$ python3 -q
>>> import numpy as np
>>> np.set_printoptions(precision=1, suppress=True, linewidth=160)
>>> E = np.load("test18.npy")
>>> print(E)
[[-3 -9 -9 -3 -9 -9]
 [ 0 -3 -3  0 -3 -3]
 [-9 -3 -9 -9 -3 -9]
 [-1 -3 -3  3  9  9]
 [ 0 -1 -1  0  3  3]
 [-3 -1 -3  9  3  9]]
>>> rng = np.random.default_rng(42)
>>> labels = rng.permutation(6)
>>> print(labels)
[3 2 5 4 1 0]
>>> out = E[labels][:, labels]
>>> print(np.sort(np.abs(np.linalg.eigvals(out))))
[ 2.1  2.1  2.1  2.1 19.4 19.4]
>>> print((E - E.T) / 2)
[[ 0.  -4.5  0.  -1.  -4.5 -3. ]
 [ 4.5  0.   0.   1.5 -1.  -1. ]
 [ 0.   0.   0.  -3.  -1.  -3. ]
 [ 1.  -1.5  3.   0.   4.5  0. ]
 [ 4.5  1.   1.  -4.5  0.   0. ]
 [ 3.   1.   3.   0.   0.   0. ]]
>>> print(np.trace(E))
0
>>> print(np.round(np.abs(np.linalg.eigvals(E)).max(), 1))
19.4
>>> print((E + E.T) / 2)
[[-3.  -4.5 -9.  -2.  -4.5 -6. ]
 [-4.5 -3.  -3.  -1.5 -2.  -2. ]
 [-9.  -3.  -9.  -6.  -2.  -6. ]
 [-2.  -1.5 -6.   3.   4.5  9. ]
 [-4.5 -2.  -2.   4.5  3.   3. ]
 [-6.  -2.  -6.   9.   3.   9. ]]
>>> print(np.allclose(E @ E.T, E.T @ E))
False
>>> out = np.linalg.invert(E)
Traceback (most recent call last):
  File "<python-input-14>", line 1, in <module>
    out = np.linalg.invert(E)
          ^^^^^^^^^^^^^^^^
AttributeError: module 'numpy.linalg' has no attribute 'invert'
>>> out = E ** -1
Traceback (most recent call last):
  File "<python-input-15>", line 1, in <module>
    out = E ** -1
          ~~^^~~~
ValueError: Integers to negative integer powers are not allowed.
>>> out = np.linalg.inv(E)
>>> print((np.abs(out) > 1e-9).astype(int))
[[1 1 0 1 1 0]
 [1 1 1 1 1 1]
 [1 1 1 1 1 1]
 [1 1 0 1 1 0]
 [1 1 1 1 1 1]
 [1 1 1 1 1 1]]
>>> print(np.round(np.linalg.det(E) * out, 1) + 0)
[[ 1728. -5184.     0.  1728. -5184.     0.]
 [ 2592. -5184.  -864.  2592. -5184.  -864.]
 [-2592.  6912.   864. -2592.  6912.   864.]
 [  576. -1728.     0. -1728.  5184.     0.]
 [  864. -1728.  -288. -2592.  5184.   864.]
 [ -864.  2304.   288.  2592. -6912.  -864.]]
>>> print(round(np.linalg.det(E) * np.linalg.det(out), 1))
1.0
>>> print(np.allclose(out, E.T))
False
>>> print(np.round(np.linalg.slogdet(E)[0], 1))
-1.0
>>> Uu, sigma, Vt = np.linalg.svd(E, full_matrices=False)
>>> print(np.round(Vt @ Vt.T, 1) + 0)
[[1. 0. 0. 0. 0. 0.]
 [0. 1. 0. 0. 0. 0.]
 [0. 0. 1. 0. 0. 0.]
 [0. 0. 0. 1. 0. 0.]
 [0. 0. 0. 0. 1. 0.]
 [0. 0. 0. 0. 0. 1.]]
>>> print(np.cumsum(sigma ** 2) / np.sum(sigma ** 2))
[0.7 0.9 1.  1.  1.  1. ]
>>> print(np.round(np.sqrt((sigma ** 2).sum()), 1), np.round(np.linalg.norm(E), 1))
33.5 33.5
>>> print(sigma)
[27.4 15.5  9.7  5.5  0.7  0.4]
>>> print(np.allclose(Uu * sigma @ Vt, E))
True
>>> print(np.abs(Uu[:, 0]).round(6).argmax())
0
>>> K = np.array([[0.9, -0.3, 0.3],
...     [1.3, 0.0, 0.3],
...     [0.7, -0.5, 0.2],
...     [-0.5, 0.2, 0.0],
...     [-0.5, -0.7, 1.2],
...     [-0.7, -1.3, 2.0],
...     [1.4, 0.4, -0.1],
...     [0.7, -0.2, -0.3],
...     [-0.7, -1.5, -0.2],
...     [-0.3, 0.9, 0.8],
...     [0.3, 0.0, 0.1],
...     [0.6, 1.4, 0.9]])
>>> K[:, 2] = -1 * K[:, 0] + 0.1 * rng.normal(size=12)
>>> print(K)
[[ 0.9 -0.3 -0.8]
 [ 1.3  0.  -1.5]
 [ 0.7 -0.5 -0.8]
 [-0.5  0.2  0.5]
 [-0.5 -0.7  0.5]
 [-0.7 -1.3  0.7]
 [ 1.4  0.4 -1.5]
 [ 0.7 -0.2 -0.6]
 [-0.7 -1.5  0.8]
 [-0.3  0.9  0.3]
 [ 0.3  0.  -0.2]
 [ 0.6  1.4 -0.6]]
>>> out = np.c_[K[:, :2] @ np.array([[0, -3], [-1, -2]]), np.array([1, 1, -5, -5, 1, -4, 0, 3, 2, -2, -1, 0])]
>>> print(out)
[[ 0.3 -2.1  1. ]
 [ 0.  -3.9  1. ]
 [ 0.5 -1.1 -5. ]
 [-0.2  1.1 -5. ]
 [ 0.7  2.9  1. ]
 [ 1.3  4.7 -4. ]
 [-0.4 -5.   0. ]
 [ 0.2 -1.7  3. ]
 [ 1.5  5.1  2. ]
 [-0.9 -0.9 -2. ]
 [ 0.  -0.9 -1. ]
 [-1.4 -4.6  0. ]]
>>> print(np.linalg.norm(np.linalg.qr(K)[0].T @ out, axis=0) ** 2 / ((out ** 2).sum(axis=0) + 1e-12))
[1.  1.  0.2]
>>> print(np.linalg.matrix_rank(out))
3
>>> X = np.load("block8.npy")
>>> print(X)
[[ 0 16  8]
 [11  8  0]
 [17  8  0]
 [ 8  6  0]
 [26  0  0]
 [11  0  2]
 [ 0  8  4]
 [ 0  6  6]
 [26  2  0]
 [ 2 16  0]
 [23  4  0]
 [ 2 18  0]
 [ 8  4  0]
 [17  4  0]
 [ 8  4  0]
 [ 8  6  0]
 [14  2  0]
 [ 5 10  0]
 [ 0 16  2]]
>>> proj = X @ np.linalg.solve(X.T @ X, X.T)
>>> print(np.round(np.diag(proj), 1) + 0)
[0.5 0.1 0.1 0.  0.2 0.1 0.1 0.3 0.2 0.2 0.2 0.3 0.  0.1 0.  0.  0.1 0.1 0.2]
>>> print(np.linalg.matrix_rank(np.eye(19) - proj))
16
>>> print(np.allclose(proj @ proj, proj))
True
>>> basis = X[[11, 16]].astype(float)
>>> for _ in range(7):
...     labels = np.linalg.norm(X[:, None] - basis, axis=-1).argmin(axis=1)
...     basis = np.array([X[labels == j].mean(axis=0) for j in range(2)])
... 
>>> print(labels)
[0 1 1 1 1 1 0 0 1 0 1 0 1 1 1 1 1 0 0]
>>> print(basis)
[[ 1.3 12.9  2.9]
 [14.8  4.   0.2]]
>>> print(np.bincount(labels))
[ 7 12]
>>> Xc = X - X.mean(axis=0)
>>> vecs = np.linalg.svd(Xc)[2][:2]
>>> out = Xc - Xc @ vecs.T @ vecs
>>> print((Xc @ vecs.T).std(axis=0))
[9.5 3.6]
>>> J = np.array([[3, 1, 1], [5, 2, 5], [4, 4, 4]]) * (rng.random((3, 3)) < 0.3)
>>> print(J)
[[3 0 1]
 [0 0 0]
 [0 0 0]]
>>> vec = np.array([1, -1, 2])
>>> h1 = np.maximum(X @ vec, 0)
>>> print(X * (h1 > 1e-9)[:, None])
[[ 0  0  0]
 [11  8  0]
 [17  8  0]
 [ 8  6  0]
 [26  0  0]
 [11  0  2]
 [ 0  0  0]
 [ 0  6  6]
 [26  2  0]
 [ 0  0  0]
 [23  4  0]
 [ 0  0  0]
 [ 8  4  0]
 [17  4  0]
 [ 8  4  0]
 [ 8  6  0]
 [14  2  0]
 [ 0  0  0]
 [ 0  0  0]]
>>> print(X.T @ h1)
[2573  388   66]
>>> print(np.maximum(X @ vec, 0) - np.maximum(-X @ vec, 0))
[  0   3   9   2  26  15   0   6  24 -14  19 -16   4  13   4   2  12  -5 -12]
>>> print(np.flatnonzero(h1 > 1e-9))
[ 1  2  3  4  5  7  8 10 12 13 14 15 16]
